% python3 -q
>>> import numpy as np
>>> import numpy.linalg as la
>>> np.set_printoptions(precision=2, suppress=True, linewidth=100)
>>> m1 = np.loadtxt("mat.csv", delimiter=",")
>>> m1
array([[ 2.49, -2.4 , -0.49, -3.75],
       [ 1.06, -0.73, -0.96, -1.33],
       [ 4.05, -2.93,  0.74, -6.26],
       [ 3.8 , -3.1 ,  1.  , -5.92],
       [ 1.37, -1.79,  0.72, -2.91],
       [ 2.01, -1.54,  3.67, -2.59],
       [ 2.4 , -2.15,  1.82, -4.74],
       [ 1.67, -1.58, -1.5 , -2.86],
       [ 2.47, -2.65, -0.68, -4.34],
       [ 1.3 , -1.65,  0.52, -2.95],
       [ 0.47, -0.02,  0.03,  0.12],
       [ 1.17, -1.43, -0.43, -1.57],
       [ 0.74, -0.5 ,  1.32, -1.08],
       [ 3.83, -3.04,  1.02, -6.16],
       [ 3.45, -3.12,  1.11, -6.14],
       [ 2.93, -2.86, -0.44, -4.23],
       [ 1.76, -1.61, -1.7 , -3.46],
       [ 0.96, -0.58,  1.57, -1.57],
       [ 1.62, -1.91, -1.23, -2.5 ],
       [ 3.1 , -2.48, -0.68, -4.  ],
       [ 1.12, -0.96, -0.79, -1.36],
       [ 1.94, -1.33, -1.6 , -2.62],
       [ 2.83, -2.18,  2.08, -4.7 ],
       [ 1.43, -1.82, -1.45, -3.06],
       [ 0.91, -0.67,  1.11, -1.23],
       [ 0.73, -0.8 ,  1.79, -1.31],
       [ 3.14, -1.69,  2.3 , -4.39],
       [ 1.62, -2.05, -1.92, -2.84]])
>>> labels = m1[:, 3] > np.median(m1[:, 3])
>>> f = m1[labels].mean(axis=0) - m1[~labels].mean(axis=0)
>>> f
array([-1.54,  1.27, -0.24,  2.75])
>>> round((((m1 - m1.mean(axis=0)) @ f > 0) == labels).mean(), 2)
np.float64(0.89)
>>> labels.astype(int)
array([0, 1, 0, 0, 1, 1, 0, 1, 0, 0, 1, 1, 1, 0, 0, 0, 0, 1, 1, 0, 1, 1, 0, 0, 1, 1, 0, 1])
>>> Q, evecs = la.qr(m1[:, :1])[0], la.qr(m1[:, 1:])[0]
>>> s = la.svd(Q.T @ evecs, compute_uv=False)
>>> (s > 0.9).sum()
np.int64(1)
>>> W0 = np.loadtxt("layer2.csv", delimiter=",")
>>> W0
array([[  5.56, -15.3 ,   9.19,  -0.68,  -7.07],
       [  1.47, -14.15,   3.99,  -6.37, -11.89],
       [  8.58, -11.6 ,  12.3 ,   6.28,   0.99],
       [ -6.51,  -2.85,  -7.52, -11.9 , -12.31],
       [ -4.99,  -6.13,  -5.15, -11.53, -13.34],
       [ -2.85,  14.93,  -5.81,   4.68,  10.64],
       [  3.6 ,   8.52,   3.09,  10.84,  13.69],
       [  3.34,   8.92,   2.71,  10.68,  13.71],
       [ -7.03,  14.52, -10.86,  -2.08,   4.15],
       [ -4.85,  15.39,  -8.33,   1.84,   8.18],
       [  3.61,   8.51,   3.09,  10.84,  13.69],
       [  8.79,  -5.8 ,  11.66,  10.16,   7.05],
       [  6.17,   3.65,   6.99,  11.86,  12.61],
       [  7.52, -13.98,  11.38,   3.17,  -2.91],
       [ -8.93,   8.78, -12.3 ,  -8.56,  -4.31],
       [ -8.65,   4.74, -11.32, -10.59,  -7.9 ],
       [ -8.59,  11.56, -12.31,  -6.33,  -1.06],
       [  8.5 ,  -3.9 ,  11.02,  10.88,   8.53],
       [ -1.23, -11.69,   0.3 ,  -9.08, -13.39],
       [  7.1 , -14.46,  10.94,   2.23,  -3.99],
       [ -5.46,  -5.19,  -5.88, -11.7 , -13.1 ],
       [  8.75,  -5.5 ,  11.57,  10.29,   7.3 ],
       [  8.94,  -8.21,  12.22,   8.92,   4.89]])
>>> rank = la.matrix_rank(W0)
>>> rank
np.int64(2)
>>> ns = la.svd(W0)[2][rank:].T
>>> [int(la.matrix_rank(np.delete(W0, i, axis=0))) for i in range(23)]
[2, 2, 2, 2, 2, 2, 2, 2, 2, 2, 2, 2, 2, 2, 2, 2, 2, 2, 2, 2, 2, 2, 2]
>>> F = np.array([[0, 2, 1, 0, -1],
...     [-2, 1, 3, 1, 0],
...     [0, 2, 1, 1, 1],
...     [0, 2, 0, -3, -2]])
>>> round(float(la.norm(F)), 2)
6.71
>>> F.sum(axis=0)
array([-2,  7,  5, -1, -2])
>>> F.mean(axis=0)
array([-0.5 ,  1.75,  1.25, -0.25, -0.5 ])
>>> np.diff(F, axis=0)
array([[-2, -1,  2,  1,  1],
       [ 2,  1, -2,  0,  1],
       [ 0,  0, -1, -4, -3]])
>>> F.sum(axis=1)
array([ 2,  3,  5, -3])
>>> F.shape
(4, 5)
>>> la.svd(F, compute_uv=False)
array([4.63, 4.34, 2.05, 0.78])
>>> cov = F.T @ F
>>> cov
array([[ 4, -2, -6, -2,  0],
       [-2, 13,  7, -3, -4],
       [-6,  7, 11,  4,  0],
       [-2, -3,  4, 11,  7],
       [ 0, -4,  0,  7,  6]])
>>> la.matrix_rank(cov)
np.int64(4)
>>> np.trace(cov), (F ** 2).sum()
(np.int64(45), np.int64(45))
>>> def softmax(z):
...     e = np.exp(z - z.max(axis=-1, keepdims=True))
...     return e / e.sum(axis=-1, keepdims=True)
... 
>>> softmax(F[2] + -1)
array([0.06, 0.45, 0.16, 0.16, 0.16])
>>> np.round(softmax(10 * F[2]), 2) + 0
array([0., 1., 0., 0., 0.])
>>> softmax(F[2])
array([0.06, 0.45, 0.16, 0.16, 0.16])
>>> softmax(F).sum(axis=1)
array([1., 1., 1., 1.])
>>> scores = F @ F.T / np.sqrt(5)
>>> softmax(scores)[2] @ F
array([-0.66,  1.67,  1.65,  0.81,  0.35])
>>> np.round(softmax(scores), 2) + 0
array([[0.33, 0.21, 0.13, 0.33],
       [0.01, 0.97, 0.02, 0.  ],
       [0.14, 0.33, 0.52, 0.01],
       [0.01, 0.  , 0.  , 0.99]])
>>> theta = np.radians(180)
>>> Rm = np.eye(5)
>>> Rm[3, 3] = Rm[2, 2] = np.cos(theta)
>>> Rm[3, 2], Rm[2, 3] = -np.sin(theta), np.sin(theta)
>>> Rm.round(2) + 0
array([[ 1.,  0.,  0.,  0.,  0.],
       [ 0.,  1.,  0.,  0.,  0.],
       [ 0.,  0., -1.,  0.,  0.],
       [ 0.,  0.,  0., -1.,  0.],
       [ 0.,  0.,  0.,  0.,  1.]])
>>> A2 = F @ Rm.T
>>> np.allclose(la.norm(F, axis=1), la.norm(A2, axis=1))
True
>>> A2.round(2) + 0
array([[ 0.,  2., -1.,  0., -1.],
       [-2.,  1., -3., -1.,  0.],
       [ 0.,  2., -1., -1.,  1.],
       [ 0.,  2.,  0.,  3., -2.]])
>>> round(float(la.det(Rm)), 2), np.trace(Rm)
(1.0, np.float64(1.0))
>>> x0 = np.array([1, 2, 3, 0, 0])
>>> F * x0
array([[ 0,  4,  3,  0,  0],
       [-2,  2,  9,  0,  0],
       [ 0,  4,  3,  0,  0],
       [ 0,  4,  0,  0,  0]])
>>> F @ x0
array([7, 9, 7, 4])
>>> F @ np.ones(5)
array([ 2.,  3.,  5., -3.])
>>> (F * x0).sum(axis=1)
array([7, 9, 7, 4])
>>> np.einsum("ij,j->i", F, x0)
array([7, 9, 7, 4])
>>> arr = np.load("dump.npy")
>>> arr
array([[0., 0., 0., 4.],
       [0., 0., 0., 4.],
       [0., 0., 0., 5.],
       [4., 4., 5., 0.]])
>>> # columns 0 and 1 are equal
>>> vals, evecs = la.eigh(arr)
>>> np.round(la.eigvalsh(arr @ arr), 2) + 0
array([ 0.,  0., 57., 57.])
>>> la.svd(arr, compute_uv=False)
array([7.55, 7.55, 0.  , 0.  ])
>>> np.abs(evecs[:, -1]).round(6).argmax()
np.int64(3)
>>> np.abs(evecs[:, -1])
array([0.37, 0.37, 0.47, 0.71])
>>> la.eigvalsh(arr + 3 * np.eye(4))
array([-4.55,  3.  ,  3.  , 10.55])
>>> (vals > 1e-8).sum(), (vals < -1e-8).sum()
(np.int64(1), np.int64(1))
>>> vals.round(2) + 0
array([-7.55,  0.  ,  0.  ,  7.55])
>>> arr.sum(axis=0)
array([ 4.,  4.,  5., 13.])
>>> np.count_nonzero(arr)
np.int64(6)
>>> arr.shape
(4, 4)
>>> np.diff(arr, axis=0)
array([[ 0.,  0.,  0.,  0.],
       [ 0.,  0.,  0.,  1.],
       [ 4.,  4.,  5., -5.]])
>>> round(float(la.det(2 * arr)), 2), round(float(la.det(arr)), 2)
(0.0, 0.0)
>>> np.einsum("ii->", arr)
np.float64(0.0)
>>> round(la.eigvals(arr).sum().real, 2)
np.float64(0.0)
>>> round(la.det(arr[::-1]), 2)
np.float64(0.0)
>>> np.round(np.poly(arr), 2) + 0
array([  1.,   0., -57.,   0.,   0.])
>>> mat = np.loadtxt("data.csv", delimiter=",")
>>> mat
array([[ 0.9,  0.1, -2.6, -0.4],
       [ 0.4,  0.5,  0.8, -0.8],
       [ 0.9, -1. ,  1.6, -1.1],
       [ 1.1, -0.4, -1.1,  0. ],
       [ 0.2,  0.6, -2.3,  1.1],
       [-0.7, -0.9,  0.1, -0.5],
       [-0.7,  0.5,  0.6, -0.7],
       [ 0. , -0.2, -1.7,  1.2],
       [-1.1, -1.8, -0.4, -0.2],
       [ 0.9,  0.7,  0.9, -1.3],
       [ 3. ,  2.5,  3.5, -3. ],
       [-2.1,  0.3, -1.2,  0.6],
       [-0.1,  1.2, -1.2, -0.5],
       [ 2.2, -0.9, -0.1, -0.7],
       [-2.5,  0. , -0.3, -0.5],
       [-1.3,  1. ,  1.2, -0.2],
       [ 0.6,  0.3, -1.2,  0.2],
       [-1. , -2.6, -0.5,  1.4],
       [-0.4, -0.9, -1.2,  2.6],
       [-1.1,  1.5,  2.9,  1.2],
       [ 3.2,  1.7,  1.7,  1.9],
       [ 0. , -1.4, -0.6,  0.1],
       [ 1.7, -0.5, -0.5, -1.1],
       [ 0.7,  0. , -0.4, -0.4],
       [-0.8,  1.6, -0.5,  0.3],
       [ 0.4, -1. ,  1.7, -1.4],
       [ 0.7,  1.1, -0.2, -0.2],
       [-0.6, -0.3,  0.2, -0.8],
       [-0.3,  2.1, -0.3,  0.6]])
>>> hat = mat @ la.solve(mat.T @ mat, mat.T)
>>> np.trace(hat)
np.float64(4.0)
>>> np.round(la.eigvalsh(hat), 2) + 0
array([0., 0., 0., 0., 0., 0., 0., 0., 0., 0., 0., 0., 0., 0., 0., 0., 0., 0., 0., 0., 0., 0., 0.,
       0., 0., 1., 1., 1., 1.])
>>> np.round(hat @ mat[:, 0], 2) + 0
array([ 0.9,  0.4,  0.9,  1.1,  0.2, -0.7, -0.7,  0. , -1.1,  0.9,  3. , -2.1, -0.1,  2.2, -2.5,
       -1.3,  0.6, -1. , -0.4, -1.1,  3.2,  0. ,  1.7,  0.7, -0.8,  0.4,  0.7, -0.6, -0.3])
>>> labels = mat[:, 3] > np.median(mat[:, 3])
>>> f = mat[labels].mean(axis=0) - mat[~labels].mean(axis=0)
>>> round(float((((mat - mat.mean(axis=0)) @ f > 0) == labels).mean()), 2)
0.86
>>> ((mat - mat.mean(axis=0)) @ f > 0).astype(int)
array([1, 0, 0, 1, 1, 0, 0, 1, 1, 0, 0, 1, 1, 0, 1, 0, 1, 1, 1, 1, 1, 1, 0, 0, 1, 0, 0, 0, 1])
>>> f
array([-0.33,  0.15, -0.79,  1.75])
